In [1]: import numpy as np

In [2]: np.set_printoptions(precision=3, suppress=True, linewidth=200)

In [3]: other = np.array([[5, -1, -4, -2]])

In [4]: K = other.T @ other

In [5]: K
Out[5]: 
array([[ 25,  -5, -20, -10],
       [ -5,   1,   4,   2],
       [-20,   4,  16,   8],
       [-10,   2,   8,   4]])

In [6]: # symmetric, so the eigenvalues are real

In [7]: rk = np.linalg.matrix_rank(K)

In [8]: rk
Out[8]: np.int64(1)

In [9]: ns = np.linalg.svd(K)[2][rk:].T

In [10]: np.allclose(K @ ns, 0)
Out[10]: True

In [11]: print(ns @ ns.T)
[[ 0.457  0.109  0.435  0.217]
 [ 0.109  0.978 -0.087 -0.043]
 [ 0.435 -0.087  0.652 -0.174]
 [ 0.217 -0.043 -0.174  0.913]]

In [12]: [int(np.linalg.matrix_rank(np.delete(K, i, axis=0))) for i in range(4)]
Out[12]: [1, 1, 1, 1]

In [13]: np.linalg.matrix_rank(K.T @ K), np.linalg.matrix_rank(K @ K.T)
Out[13]: (np.int64(1), np.int64(1))

In [14]: print([int(np.linalg.matrix_rank(K[:, :j + 1])) for j in range(4)])
[1, 1, 1, 1]

In [15]: T = np.stack([K, -3 * K, K[::-1]])

In [16]: np.linalg.matrix_rank(T)
Out[16]: array([1, 1, 1])

In [17]: np.round(np.linalg.det(T), 3) + 0
Out[17]: array([0., 0., 0.])

In [18]: np.einsum("bij,cij->bc", T, T)
Out[18]: 
array([[ 2116, -6348,  -552],
       [-6348, 19044,  1656],
       [ -552,  1656,  2116]])

In [19]: T.sum(axis=0)
Out[19]: 
array([[-60,  12,  48,  24],
       [-10,   2,   8,   4],
       [ 35,  -7, -28, -14],
       [ 45,  -9, -36, -18]])

In [20]: np.linalg.norm(T, axis=(1, 2))
Out[20]: array([ 46., 138.,  46.])

In [21]: (T @ K.T).shape
Out[21]: (3, 4, 4)

In [22]: G = K.T @ K

In [23]: np.round(np.linalg.eigvalsh(G)[::-1], 3) + 0
Out[23]: array([2116.,    0.,    0.,    0.])

In [24]: np.trace(G), (K ** 2).sum()
Out[24]: (np.int64(2116), np.int64(2116))

In [25]: E = np.loadtxt("case3.csv", delimiter=",")

In [26]: E
Out[26]: 
array([[ 0.012,  0.47 ,  0.892,  0.422, -0.858, -1.656,  1.639,  0.175,  1.269],
       [ 0.086,  0.905,  0.372, -0.727, -1.865, -1.013, -0.186, -0.357,  1.685],
       [-0.169,  0.51 ,  0.828,  1.091,  0.508,  0.236, -1.627,  1.579, -1.174],
       [-1.832, -0.765,  0.171,  0.015, -1.05 ,  1.17 ,  0.456,  0.005, -1.532],
       [-0.75 , -0.138,  0.41 ,  0.402,  0.294, -0.599,  0.19 ,  1.762,  2.122],
       [ 0.744, -0.875,  1.495, -0.414, -0.513, -0.58 , -0.361, -1.96 , -0.84 ],
       [-1.173,  0.706,  0.73 , -0.248,  2.414,  0.696, -0.065, -0.158,  0.434],
       [ 0.863, -0.717, -0.096,  1.535,  0.616,  1.142, -1.272,  1.237, -0.739],
       [-1.357,  0.7  , -0.542,  0.42 ,  0.138, -0.111,  2.069,  0.747, -1.153],
       [-1.53 , -0.264, -2.285,  0.383, -0.456, -0.908,  0.361,  0.087, -0.224],
       [-1.994, -0.589, -0.991,  0.197, -0.974,  0.709,  0.056,  1.473,  0.176],
       [ 0.206,  2.11 , -0.772,  0.879,  0.691, -0.58 , -0.453,  0.011,  1.455],
       [ 2.017,  0.145, -0.599, -0.436, -1.494, -0.352, -1.141, -0.81 , -0.213],
       [-0.106, -1.746,  1.339, -0.169, -0.389, -0.346,  0.305, -1.312, -1.426],
       [-2.488, -0.556, -0.488,  0.067, -0.381,  0.912,  0.546, -0.823,  0.554]])

In [27]: def softmax(z):
    ...:     e = np.exp(z - z.max(axis=-1, keepdims=True))
    ...:     return e / e.sum(axis=-1, keepdims=True)
    ...: 

In [28]: softmax(E[1] + -2)
Out[28]: array([0.084, 0.191, 0.112, 0.037, 0.012, 0.028, 0.064, 0.054, 0.417])

In [29]: softmax(E).sum(axis=1)
Out[29]: array([1., 1., 1., 1., 1., 1., 1., 1., 1., 1., 1., 1., 1., 1., 1.])

In [30]: print(np.round(softmax(10 * E[1]), 3) + 0)
[0. 0. 0. 0. 0. 0. 0. 0. 1.]

In [31]: att = E @ E.T / np.sqrt(9)

In [32]: softmax(att)[1] @ E
Out[32]: array([ 0.028,  0.571,  0.235, -0.234, -1.153, -0.833,  0.068, -0.158,  1.144])
